>>> import numpy as np
>>> np.set_printoptions(precision=2, suppress=True, linewidth=100)
>>> def rd(a):
...     return np.round(a, 2) + 0
... 
>>> K = np.loadtxt("m.csv", delimiter=",")
>>> print(rd(K))
[[  2.97  -5.57   2.37   0.73  -4.89   1.95   5.36 -11.7 ]
 [  3.91  -8.18  -0.67   3.77  -1.37  -1.14   0.3   -8.69]
 [  7.6   -2.61   3.51   3.97  -3.71   2.59   4.5   -8.95]
 [ -3.11 -11.99  -1.07  -1.32  -4.48  -1.43   3.27 -13.69]
 [  7.21  -6.95   0.22   7.21  -0.61  -1.55  -0.66  -6.56]
 [  2.44  -7.57   0.1    1.37  -2.88   0.21   2.49 -10.52]
 [  1.73 -11.63   0.42   5.63  -3.56  -3.5    1.31 -10.29]
 [ 10.34  -5.73   0.4   10.07   0.76  -1.89  -2.21  -4.23]
 [  0.81  -7.54   1.25  -0.34  -4.84   1.06   4.87 -12.53]
 [  8.75  -5.21   1.2    7.65  -0.83  -0.59   0.03  -6.14]
 [  2.24  -7.75   1.16   1.85  -4.04   0.13   3.6  -11.18]
 [  5.31  -7.29   0.16   5.    -1.51  -0.95   0.53  -8.11]
 [  6.11  -8.33   0.55   7.59  -1.5   -2.38  -0.19  -7.35]
 [  7.19  -3.94   0.42   3.52  -0.82   1.46   1.05  -7.43]
 [  4.38  -5.05   0.66   1.16  -2.47   1.76   2.84  -9.73]
 [ -1.24 -11.14  -0.25   0.59  -4.37  -1.52   3.11 -12.68]
 [  1.61  -7.1    1.18   0.18  -4.37   1.09   4.42 -11.9 ]
 [  0.96 -10.57   1.3    3.68  -4.82  -2.05   3.3  -11.67]
 [ -0.33 -11.19  -0.93   1.57  -3.24  -2.03   1.73 -11.53]
 [  4.2   -4.36   3.15   1.3   -5.05   2.54   5.82 -11.31]
 [ -0.06  -9.71   0.82   0.97  -4.85  -0.68   4.01 -12.53]
 [  3.35  -9.93   0.04   5.53  -2.36  -2.6    0.56  -9.11]
 [  6.05  -6.7   -0.28   5.05  -0.69  -0.73  -0.17  -7.39]
 [  1.31 -10.53  -3.73   1.6    0.38  -2.18  -1.97  -8.86]
 [  1.23 -10.86  -1.51   3.02  -1.87  -2.48   0.13  -9.95]
 [  5.14  -7.05  -0.42   4.16  -1.01  -0.62   0.2   -8.03]
 [  2.16  -7.19   1.01   0.96  -3.92   0.73   3.79 -11.31]]
>>> print(np.argsort(-np.linalg.norm(K, axis=0).round(6), kind="stable")[:3])
[7 1 0]
>>> print(np.linalg.matrix_rank(K, rtol=0.1))
3
>>> cent = K[[14, 8]].astype(float)
>>> for _ in range(4):
...     idx = np.linalg.norm(K[:, None] - cent, axis=-1).argmin(axis=1)
...     cent = np.array([K[idx == j].mean(axis=0) for j in range(2)])
... 
>>> print(idx)
[1 0 0 1 0 1 1 0 1 0 1 0 0 0 1 1 1 1 1 1 1 0 0 0 1 0 1]
>>> print(np.abs(cent[1] - cent[0]).argmax())
0
>>> cov = np.cov(K, rowvar=False)
>>> print(np.argsort(-K.std(axis=0).round(6), kind="stable"))
[0 3 1 7 6 4 5 2]
>>> print(rd(np.polyfit(K[:, 0], K[:, 4], 1)))
[ 0.36 -3.95]
>>> print(rd(K.std(axis=0)))
[3.15 2.5  1.4  2.76 1.76 1.67 2.2  2.29]
>>> print(rd(np.linalg.eigvalsh(cov)[::-1]))
[27.56 12.97  2.77  0.    0.    0.    0.    0.  ]
>>> Xs = K - K.mean(axis=0)
>>> vecs = np.linalg.svd(Xs)[2][:4]
>>> other = Xs - Xs @ vecs.T @ vecs
>>> print(rd(np.cov(Xs @ vecs.T, rowvar=False)))
[[27.56  0.    0.    0.  ]
 [ 0.   12.97  0.    0.  ]
 [ 0.    0.    2.77  0.  ]
 [ 0.    0.    0.    0.  ]]
>>> print(rd(np.diag(vecs.T @ vecs)))
[0.43 0.48 0.6  0.63 0.9  0.31 0.37 0.27]
>>> print(rd(other.std(axis=0)))
[0. 0. 0. 0. 0. 0. 0. 0.]
>>> print(rd(np.linalg.norm(other) / np.linalg.norm(Xs)))
0.0
>>> print(np.linalg.norm(other, axis=1).round(6).argmax())
0
>>> data = np.cumsum(np.array([[3, 0, 2, 0, -2],
...     [1, -3, -1, 1, 1],
...     [0, 1, 2, -3, 2],
...     [2, 0, 0, 1, 3],
...     [2, -1, -3, -2, 2],
...     [-3, -3, 3, -2, 1],
...     [1, -3, 3, 2, -3],
...     [-2, 0, -1, 0, -1],
...     [0, 2, -1, 0, 3],
...     [3, -1, 2, -3, 1],
...     [-3, -3, 1, -1, -1],
...     [1, 1, 2, -2, -3],
...     [-3, 1, 2, 2, 3],
...     [3, 3, 3, 3, 3],
...     [2, -2, -1, 2, -2],
...     [-3, 2, -3, -1, -3],
...     [-1, 0, 3, -2, -1],
...     [-3, 0, -2, 3, 1],
...     [3, 3, -3, 0, -1],
...     [1, -3, 3, 0, -2],
...     [0, -1, -3, 1, 0]]), axis=0)
>>> print(data)
[[  3   0   2   0  -2]
 [  4  -3   1   1  -1]
 [  4  -2   3  -2   1]
 [  6  -2   3  -1   4]
 [  8  -3   0  -3   6]
 [  5  -6   3  -5   7]
 [  6  -9   6  -3   4]
 [  4  -9   5  -3   3]
 [  4  -7   4  -3   6]
 [  7  -8   6  -6   7]
 [  4 -11   7  -7   6]
 [  5 -10   9  -9   3]
 [  2  -9  11  -7   6]
 [  5  -6  14  -4   9]
 [  7  -8  13  -2   7]
 [  4  -6  10  -3   4]
 [  3  -6  13  -5   3]
 [  0  -6  11  -2   4]
 [  3  -3   8  -2   3]
 [  4  -6  11  -2   1]
 [  4  -7   8  -1   1]]
>>> cov = np.cov(data, rowvar=False)
>>> print(rd(np.corrcoef(data.T)))
[[ 1.   -0.04 -0.29 -0.08  0.37]
 [-0.04  1.   -0.47  0.71 -0.48]
 [-0.29 -0.47  1.   -0.33  0.32]
 [-0.08  0.71 -0.33  1.   -0.55]
 [ 0.37 -0.48  0.32 -0.55  1.  ]]
>>> print(np.median(data, axis=0))
[ 4. -6.  7. -3.  4.]
>>> print(rd(np.polyfit(data[:, 2], data[:, 3], 1)))
[-0.2  -1.91]
>>> print(rd(np.corrcoef(data[:, 2], data[:, 3])[0, 1]))
-0.33
>>> print(np.argwhere(np.triu(np.abs(np.corrcoef(data.T)) > 0.8, 1)))
[]
>>> print(rd(cov))
[[ 3.25 -0.23 -2.22 -0.34  1.89]
 [-0.23  8.65 -5.85  5.14 -4.  ]
 [-2.22 -5.85 17.85 -3.49  3.8 ]
 [-0.34  5.14 -3.49  6.11 -3.83]
 [ 1.89 -4.    3.8  -3.83  7.99]]
>>> print(np.argsort(-data.std(axis=0).round(6), kind="stable"))
[2 1 4 3 0]
